$ python3 -q
>>> import numpy as np
>>> from numpy import linalg as LA
>>> np.set_printoptions(precision=2, suppress=True, linewidth=200)
>>> M = np.loadtxt("case10.csv", delimiter=",")
>>> M
array([[ 1.63,  0.85,  1.22],
       [ 2.42,  0.91,  1.2 ],
       [ 2.03,  0.9 ,  0.27],
       [ 1.82,  1.05,  0.67],
       [ 1.97,  1.07,  1.09],
       [ 1.41,  0.76,  0.89],
       [ 1.83,  0.93,  0.76],
       [ 2.  ,  0.89,  1.08],
       [ 1.92,  1.13,  0.78],
       [ 1.6 ,  0.94,  0.92],
       [ 1.99,  0.36,  1.34],
       [ 1.76,  0.77,  0.53],
       [ 1.82,  0.48,  0.47],
       [ 1.53,  1.73, -1.8 ],
       [ 2.15,  2.67, -2.52],
       [ 1.92,  1.82, -2.12],
       [ 2.17,  1.6 , -1.97],
       [ 2.55,  1.95, -2.13],
       [ 1.71,  1.53, -1.76],
       [ 1.96,  2.09, -1.73],
       [ 2.11,  1.98, -1.87],
       [ 1.91,  2.27, -2.33],
       [ 2.14,  2.35, -2.09],
       [ 1.79,  1.62, -2.18],
       [ 1.67,  1.57, -2.01],
       [ 1.97,  1.79, -1.57]])
>>> other = np.c_[M[:, :2] @ np.array([[-1, 1], [-2, -2]]), np.array([-3, 4, 5, -3, -1, 2, 1, 3, 0, -1, 1, 2, 1, -4, 2, -2, 5, 5, -3, -2, -2, 2, 5, -1, 4, -2])]
>>> other
array([[-3.33, -0.07, -3.  ],
       [-4.24,  0.6 ,  4.  ],
       [-3.83,  0.23,  5.  ],
       [-3.92, -0.28, -3.  ],
       [-4.11, -0.17, -1.  ],
       [-2.93, -0.11,  2.  ],
       [-3.69, -0.03,  1.  ],
       [-3.78,  0.22,  3.  ],
       [-4.18, -0.34,  0.  ],
       [-3.48, -0.28, -1.  ],
       [-2.71,  1.27,  1.  ],
       [-3.3 ,  0.22,  2.  ],
       [-2.78,  0.86,  1.  ],
       [-4.99, -1.93, -4.  ],
       [-7.49, -3.19,  2.  ],
       [-5.56, -1.72, -2.  ],
       [-5.37, -1.03,  5.  ],
       [-6.45, -1.35,  5.  ],
       [-4.77, -1.35, -3.  ],
       [-6.14, -2.22, -2.  ],
       [-6.07, -1.85, -2.  ],
       [-6.45, -2.63,  2.  ],
       [-6.84, -2.56,  5.  ],
       [-5.03, -1.45, -1.  ],
       [-4.81, -1.47,  4.  ],
       [-5.55, -1.61, -2.  ]])
>>> np.round(LA.lstsq(M, other[:, 0])[0], 2) + 0
array([-1., -2.,  0.])
>>> np.round(LA.norm(other - M @ LA.lstsq(M, other)[0], axis=0), 2) + 0
array([ 0. ,  0. , 13.4])
>>> LA.norm(LA.qr(M)[0].T @ other, axis=0) ** 2 / ((other ** 2).sum(axis=0) + 1e-12)
array([1.  , 1.  , 0.19])
>>> LA.matrix_rank(other)
np.int64(3)
>>> Z = M[[17, 18]].astype(float)
>>> for _ in range(6):
...     labels = LA.norm(M[:, None] - Z, axis=-1).argmin(axis=1)
...     Z = np.array([M[labels == j].mean(axis=0) for j in range(2)])
... 
>>> labels
array([1, 1, 1, 1, 1, 1, 1, 1, 1, 1, 1, 1, 1, 0, 0, 0, 0, 0, 0, 0, 0, 0, 0, 0, 0, 0])
>>> np.abs(Z[1] - Z[0]).argmax()
np.int64(2)
>>> Z
array([[ 1.97,  1.92, -2.01],
       [ 1.86,  0.85,  0.86]])
>>> rng = np.random.default_rng(1356)
>>> labels = rng.integers(0, 3, 3)
>>> data = (labels[:, None] == labels) * 3 + np.eye(3)
>>> data
array([[4., 0., 0.],
       [0., 4., 3.],
       [0., 3., 4.]])
>>> np.round(LA.det(data), 2)
np.float64(28.0)
>>> (LA.matrix_power((data != 0) + (data.T != 0) + np.eye(3), 3) > 0).astype(int)
array([[1, 0, 0],
       [0, 1, 1],
       [0, 1, 1]])
>>> np.sort(LA.eigvals(data).real)
array([1., 4., 7.])
>>> labels = rng.permutation(3)
>>> labels
array([2, 0, 1])
>>> other = data[labels][:, labels]
>>> np.trace(other)
np.float64(12.0)
>>> round(float(LA.det(other)), 2), np.round(LA.det(data[labels]), 2)
(28.0, np.float64(28.0))
>>> other
array([[4., 0., 3.],
       [0., 4., 0.],
       [3., 0., 4.]])
>>> np.sort(np.abs(LA.eigvals(other)))
array([1., 4., 7.])
>>> np.allclose(other, data)
False
>>> np.diag(other)
array([4., 4., 4.])
>>> Lm = LA.cholesky(data)
>>> Lm @ Lm.T
array([[4., 0., 0.],
       [0., 4., 3.],
       [0., 3., 4.]])
>>> data / np.sqrt(np.outer(np.diag(data), np.diag(data)))
array([[1.  , 0.  , 0.  ],
       [0.  , 1.  , 0.75],
       [0.  , 0.75, 1.  ]])
>>> LA.eigvalsh(data).min() > 0
np.True_
>>> vals, V = LA.eigh(data)
>>> LA.eigvalsh(data @ data)
array([ 1., 16., 49.])
>>> np.abs(V[:, -1])
array([0.  , 0.71, 0.71])
>>> np.round(V.T @ V, 2) + 0
array([[1., 0., 0.],
       [0., 1., 0.],
       [0., 0., 1.]])
>>> other = data / LA.norm(data, axis=1, keepdims=True)
>>> gram = other @ other.T
>>> np.argwhere(np.triu(np.abs(gram) > 0.95, 1))
array([[1, 2]])
>>> (np.abs(gram) > 0.9).astype(int)
array([[1, 0, 0],
       [0, 1, 1],
       [0, 1, 1]])
>>> round(float(np.degrees(np.arccos(np.clip(gram[1, 2], -1, 1)))), 2)
16.26
>>> m1 = np.array([[1, 2, 0], [2, 0, 2], [2, 2, 2]])
>>> m1[-1] = m1[0] + -2 * m1[1]
>>> m1
array([[ 1,  2,  0],
       [ 2,  0,  2],
       [-3,  2, -4]])
>>> other = np.array([[1, 0], [3, 3], [3, 2]])
>>> m1 @ other
array([[ 7,  6],
       [ 8,  4],
       [-9, -2]])
>>> other.T @ m1.T
array([[ 7,  8, -9],
       [ 6,  4, -2]])
>>> LA.matrix_rank(m1 @ other)
np.int64(2)
>>> np.einsum("ij,ij->i", m1, m1)
array([ 5,  8, 29])
>>> LA.matrix_rank(np.vstack([m1, other.T]))
np.int64(3)
>>> np.trace(m1)
np.int64(-3)
>>> np.allclose(m1, m1.T)
False
>>> other = m1[0, 0] * m1[1:] - np.outer(m1[1:, 0], m1[0])
>>> other
array([[ 0, -4,  2],
       [ 0,  8, -4]])
>>> LA.matrix_rank(other), LA.matrix_rank(m1)
(np.int64(1), np.int64(2))
>>> m1[:, 0] / m1[0, 0]
array([ 1.,  2., -3.])
>>> r0 = np.array([3, 0])
>>> np.convolve(m1[0], r0)
array([3, 6, 0, 0])
>>> np.array([np.convolve(row, r0, "same") for row in m1])
array([[  3,   6,   0],
       [  6,   0,   6],
       [ -9,   6, -12]])
>>> np.cross(m1[0, :3], m1[2, :3])
array([-8,  4,  8])
>>> feats = np.load("mat.npy")
>>> feats
array([[ 1.59, -0.83],
       [-4.56,  2.69],
       [-5.02,  5.45],
       [ 1.85, -3.79]])
>>> other = np.array([[1, 5, 2], [9, 5, 2]])
>>> Z = np.kron(other, feats)
>>> Z.shape
(8, 6)
>>> LA.matrix_rank(Z)
np.int64(4)
>>> np.round(LA.norm(Z, 2), 2), np.round(LA.norm(other, 2) * LA.norm(feats, 2), 2)
(np.float64(111.84), np.float64(111.84))
>>> vals, V = LA.eigh(data)
>>> x = np.array([-1, -2, -1])
>>> V * np.sqrt(vals) @ V.T
array([[2.  , 0.  , 0.  ],
       [0.  , 1.82, 0.82],
       [0.  , 0.82, 1.82]])
>>> (np.sign(V[:, -1].round(6)) == np.sign(V[0, -1].round(6))).astype(int)
array([1, 0, 0])
>>> LA.eigvalsh(data[1:, 1:])
array([1., 7.])
>>> np.abs(data).sum(axis=1).max(), np.abs(vals).max()
(np.float64(7.0), np.float64(7.0))
>>> x @ data @ x
np.float64(36.0)
>>> x @ data @ x / (x @ x), vals[0], vals[-1]
(np.float64(6.0), np.float64(1.0), np.float64(7.0))
>>> V * np.abs(vals) @ V.T
array([[4., 0., 0.],
       [0., 4., 3.],
       [0., 3., 4.]])
>>> Q, r_ = LA.qr(feats)
>>> round(float(np.trace(Q @ Q.T)), 2)
2.0
>>> np.round(Q.T @ Q, 2) + 0
array([[1., 0.],
       [0., 1.]])
>>> r_
array([[-7.21,  6.65],
       [ 0.  ,  2.78]])
>>> gram = feats.T @ feats
>>> (feats @ feats.T).shape
(4, 4)
>>> LA.svd(feats, compute_uv=False) ** 2
array([99.92,  4.01])
>>> gram
array([[ 51.94, -47.96],
       [-47.96,  51.99]])
>>> np.round(np.trace(gram), 2), np.round((feats ** 2).sum(), 2)
(np.float64(103.94), np.float64(103.94))
>>> np.allclose(gram, gram.T)
True
>>> LA.eigvalsh(gram)[::-1]
array([99.92,  4.01])
>>> LA.matrix_rank(gram)
np.int64(2)
>>> Lm = LA.cholesky(gram)
>>> gram / np.sqrt(np.outer(np.diag(gram), np.diag(gram)))
array([[ 1.  , -0.92],
       [-0.92,  1.  ]])
>>> r0 = np.array([0, -2, -2])
>>> J = r0[np.abs(np.subtract.outer(np.arange(3), np.arange(3)))]
>>> J
array([[ 0, -2, -2],
       [-2,  0, -2],
       [-2, -2,  0]])
>>> # equal to its transpose
>>> vals, V = LA.eigh(J)
>>> np.round(V @ np.diag(vals) @ V.T, 2) + 0
array([[ 0., -2., -2.],
       [-2.,  0., -2.],
       [-2., -2.,  0.]])
>>> np.unique(vals.round(6) + 0, return_counts=True)[1]
array([1, 2])
>>> LA.svd(J, compute_uv=False)
array([4., 2., 2.])
>>> LA.eigvalsh(J + 5 * np.eye(3))
array([1., 7., 7.])
>>> hat = np.triu(np.array([[2, 1, 2], [3, 2, 1], [0, 2, 2]]), 1) + np.eye(3)
>>> other = hat @ J @ LA.inv(hat)
>>> np.poly(other)
array([  1.,   0., -12.,  16.])
>>> np.trace(other), np.trace(J)
(np.float64(0.0), np.int64(0))
>>> np.round(LA.det(other), 2)
np.float64(-16.0)
>>> hat @ J - J @ hat
array([[-6., -4.,  0.],
       [-2.,  0.,  4.],
       [ 0.,  2.,  6.]])
>>> W = np.array([[1, 3, 5, 3], [0, 1, 5, 0]])
>>> beta = np.array([1, -2, -2, 2])
>>> act = np.maximum(feats @ W + beta, 0)
>>> (act > 0).astype(int)
array([[1, 1, 1, 1],
       [0, 0, 0, 0],
       [0, 0, 1, 0],
       [1, 0, 0, 1]])
>>> LA.matrix_rank(act)
np.int64(3)
>>> act
array([[2.59, 1.94, 1.8 , 6.77],
       [0.  , 0.  , 0.  , 0.  ],
       [0.  , 0.  , 0.15, 0.  ],
       [2.85, 0.  , 0.  , 7.55]])
>>> (act > 0).mean(axis=0)
array([0.5 , 0.25, 0.5 , 0.5 ])
>>> Z = np.array([[-1, -1, 0], [0, 0, -1], [0, -1, -2], [2, -2, 0]])
>>> act @ Z
array([[ 10.95, -17.93,  -5.54],
       [  0.  ,   0.  ,   0.  ],
       [  0.  ,  -0.15,  -0.3 ],
       [ 12.25, -17.95,   0.  ]])
>>> W @ Z
array([[  5, -12, -13],
       [  0,  -5, -11]])
>>> X = np.load("data.npy")
>>> X
array([[-1., -1.,  0.,  0.],
       [-2.,  0.,  0.,  0.],
       [ 0.,  0.,  1.,  0.],
       [ 0.,  0., -1.,  2.]])
>>> x = np.array([-2, -2, 0, 2])
>>> h = np.maximum(X @ x, 0)
>>> X.T @ h
array([-12.,  -4.,  -4.,   8.])
>>> X * (h > 1e-9)[:, None]
array([[-1., -1.,  0.,  0.],
       [-2.,  0.,  0.,  0.],
       [ 0.,  0.,  0.,  0.],
       [ 0.,  0., -1.,  2.]])
>>> h
array([4., 4., 0., 4.])
>>> np.flatnonzero(LA.matrix_power((X != 0) + (X.T != 0) + np.eye(4), 4)[3])
array([2, 3])
>>> (LA.matrix_power((X != 0) + (X.T != 0) + np.eye(4), 4) > 0).astype(int)
array([[1, 1, 0, 0],
       [1, 1, 0, 0],
       [0, 0, 1, 1],
       [0, 0, 1, 1]])
>>> (X != 0).astype(int)
array([[1, 1, 0, 0],
       [1, 0, 0, 0],
       [0, 0, 1, 0],
       [0, 0, 1, 1]])
>>> other = X / LA.norm(X, axis=1, keepdims=True)
>>> gram = other @ other.T
>>> np.argwhere(np.triu(np.abs(gram) > 0.95, 1))
array([], shape=(0, 2), dtype=int64)
>>> gram
array([[ 1.  ,  0.71,  0.  ,  0.  ],
       [ 0.71,  1.  ,  0.  ,  0.  ],
       [ 0.  ,  0.  ,  1.  , -0.45],
       [ 0.  ,  0.  , -0.45,  1.  ]])
>>> (np.abs(gram) > 0.9).astype(int)
array([[1, 0, 0, 0],
       [0, 1, 0, 0],
       [0, 0, 1, 0],
       [0, 0, 0, 1]])
>>> gram[2]
array([ 0.  ,  0.  ,  1.  , -0.45])
>>> r0, v = gram[0], gram[1]
>>> round(float(r0 @ r0), 2)
1.5
>>> np.round(r0 @ v, 2)
np.float64(1.41)
>>> pr = (r0 @ v) / (r0 @ r0) * r0
>>> round((v - pr) @ r0, 2)
np.float64(-0.0)
>>> v - pr
array([-0.24,  0.33,  0.  ,  0.  ])
>>> pr
array([0.94, 0.67, 0.  , 0.  ])
>>> LA.matrix_rank(np.outer(r0, v))
np.int64(1)
>>> r0 = np.array([3, 3, 2])
>>> v = np.array([0, 1, -1, -1])
>>> A = r0[:, None] + v[None, :]
>>> A
array([[3, 4, 2, 2],
       [3, 4, 2, 2],
       [2, 3, 1, 1]])
>>> r = LA.matrix_rank(A)
>>> r
np.int64(2)
>>> N = LA.svd(A)[2][r:].T
>>> np.allclose(A @ N, 0)
True
>>> [int(LA.matrix_rank(A[:i])) for i in range(1, len(A) + 1)]
[1, 1, 2]
>>> LA.matrix_rank(A.T @ A), LA.matrix_rank(A @ A.T)
(np.int64(2), np.int64(2))
>>> np.round(A @ N, 2) + 0
array([[0., 0.],
       [0., 0.],
       [0., 0.]])
>>> N @ N.T
array([[ 0.73, -0.36, -0.18, -0.18],
       [-0.36,  0.18,  0.09,  0.09],
       [-0.18,  0.09,  0.55, -0.45],
       [-0.18,  0.09, -0.45,  0.55]])
>>> left, sig, Vh = LA.svd(A)
>>> V = Vh[:(sig > 1e-8).sum()]
>>> x = A[0] + 4 * A[1] + rng.integers(2) * np.eye(4)[2]
>>> x
array([15., 20., 10., 10.])
>>> V.T @ V
array([[ 0.27,  0.36,  0.18,  0.18],
       [ 0.36,  0.82, -0.09, -0.09],
       [ 0.18, -0.09,  0.45,  0.45],
       [ 0.18, -0.09,  0.45,  0.45]])
>>> K = np.load("arr.npy")
>>> K
array([[ 0, -1, -2,  0],
       [ 1, -1, -1, -3],
       [ 3, -4, -5, -9]])
>>> t3 = np.stack([K, 5 * K, K[::-1]])
>>> LA.norm(t3, axis=(1, 2))
array([12.17, 60.83, 12.17])
>>> (t3 @ K.T).shape
(3, 3, 3)
>>> LA.matrix_rank(t3.reshape(3, -1))
np.int64(2)
>>> [round(float(x), 2) for x in LA.svd(K, compute_uv=False)[:3]]
[12.0, 1.97, 0.0]
